% python3 -q
>>> import numpy as np
>>> np.set_printoptions(precision=2, suppress=True, linewidth=160)
>>> tidy = lambda a: np.round(a, 2) + 0
>>> F = np.load("data.npy")
>>> F
array([[ 1, -2,  4, -8],
       [ 1, -1,  1, -1],
       [ 1,  0,  0,  0]])
>>> # row 0 is much longer than the rest
>>> np.unravel_index(np.abs(F).argmax(), F.shape)
(np.int64(0), np.int64(3))
>>> tidy(np.linalg.norm(F))
np.float64(9.49)
>>> tidy(F.mean(axis=0))
array([ 1.  , -1.  ,  1.67, -3.  ])
>>> F - F[0]
array([[ 0,  0,  0,  0],
       [ 0,  1, -3,  7],
       [ 0,  2, -4,  8]])
>>> F.shape
(3, 4)
>>> ang = np.radians(125)
>>> r_ = np.eye(4)
>>> r_[3, 3] = r_[0, 0] = np.cos(ang)
>>> r_[3, 0], r_[0, 3] = -np.sin(ang), np.sin(ang)
>>> tidy(r_)
array([[-0.57,  0.  ,  0.  ,  0.82],
       [ 0.  ,  1.  ,  0.  ,  0.  ],
       [ 0.  ,  0.  ,  1.  ,  0.  ],
       [-0.82,  0.  ,  0.  , -0.57]])
>>> B = F @ r_.T
>>> np.allclose(F @ F.T, B @ B.T)
True
>>> tidy(np.abs(B - F).max(axis=0))
array([ 8.13,  0.  ,  0.  , 11.77])
>>> tidy(np.linalg.det(r_)), tidy(np.trace(r_))
(np.float64(1.0), np.float64(0.85))
>>> tidy(np.linalg.svd(F, compute_uv=False)), tidy(np.linalg.svd(B, compute_uv=False))
(array([9.37, 1.4 , 0.57]), array([9.37, 1.4 , 0.57]))
>>> np.allclose(np.linalg.norm(F, axis=1), np.linalg.norm(B, axis=1))
True
>>> B = F / np.sqrt((F ** 2).mean(axis=1, keepdims=True))
>>> np.linalg.matrix_rank(B) == np.linalg.matrix_rank(F)
np.True_
>>> rng = np.random.default_rng(16495)
>>> B = F + rng.integers(-2, 3, (3, 1)) @ rng.integers(-2, 3, (1, 4))
>>> B
array([[ 0, -4,  2, -6],
       [ 1, -1,  1, -1],
       [ 0, -2, -2,  2]])
>>> tidy(np.linalg.svd(B - F, compute_uv=False))
array([5.1, 0. , 0. ])
>>> np.abs(B - F).sum(axis=1)
array([7, 0, 7])
>>> r0, r1 = F[2], F[1]
>>> r0 @ r1
np.int64(1)
>>> r0 @ r0
np.int64(1)
>>> pr = (r0 @ r1) / (r0 @ r0) * r0
>>> tidy(np.linalg.norm(r0 + r1) ** 2 + np.linalg.norm(r0 - r1) ** 2)
np.float64(10.0)
>>> r1 - pr
array([ 0., -1.,  1., -1.])
>>> pr
array([1., 0., 0., 0.])
>>> np.outer(r0, r1)
array([[ 1, -1,  1, -1],
       [ 0,  0,  0,  0],
       [ 0,  0,  0,  0],
       [ 0,  0,  0,  0]])
>>> np.linalg.matrix_rank(np.outer(r0, r1))
np.int64(1)
>>> m1 = np.load("block5.npy")
>>> m1
array([[ 0.02,  2.07, -0.67,  1.22],
       [ 0.4 , -0.5 ,  1.25, -0.41],
       [-0.43,  2.13, -1.37,  0.66],
       [ 0.56, -2.56,  0.44, -1.05],
       [ 0.4 ,  2.86, -1.8 , -0.04],
       [-0.43,  0.21,  3.43, -0.39],
       [ 0.16, -2.68,  2.02, -0.62],
       [-0.14, -2.4 ,  0.01,  1.09],
       [ 0.04, -0.06,  0.08, -1.23],
       [-0.31,  0.67, -1.25, -0.33],
       [-0.37, -0.13,  2.61, -0.68],
       [-0.03,  1.42, -2.42, -1.16],
       [-0.42,  3.67, -0.04,  0.67]])
>>> Ac = (m1 - m1.mean(axis=0)) / m1.std(axis=0)
>>> tidy(Ac.std(axis=0))
array([1., 1., 1., 1.])
>>> b = np.linalg.lstsq(np.delete(Ac, 1, axis=1), Ac[:, 1])[0]
>>> tidy(b)
array([-0.39, -0.52,  0.12])
>>> M = np.loadtxt("arr.csv", delimiter=",")
>>> M
array([[  1.,  -1.,   1.,  -1.],
       [  1.,   0.,   0.,   0.],
       [  1.,   1.,   1.,   1.],
       [  1.,   2.,   4.,   8.],
       [  1.,   3.,   9.,  27.],
       [  1.,   4.,  16.,  64.],
       [  1.,   5.,  25., 125.]])
>>> # column 3 dominates
>>> x0 = np.array([5, 4, 3, 1])
>>> target = M @ x0
>>> tidy(np.linalg.solve(M.T @ M, M.T @ target))
array([5., 4., 3., 1.])
>>> tidy(np.linalg.pinv(M) @ M)
array([[1., 0., 0., 0.],
       [0., 1., 0., 0.],
       [0., 0., 1., 0.],
       [0., 0., 0., 1.]])
>>> tidy(np.linalg.lstsq(M, target)[0])
array([5., 4., 3., 1.])
>>> target = target + 0.02 * rng.normal(size=7)
>>> tidy(target)
array([  2.98,   5.03,  13.01,  33.03,  70.99, 133.01, 224.99])
>>> b, *_ = np.linalg.lstsq(M, target)
>>> tidy(b)
array([5.01, 4.02, 2.99, 1.  ])
>>> tidy(M.T @ (target - M @ b))
array([0., 0., 0., 0.])
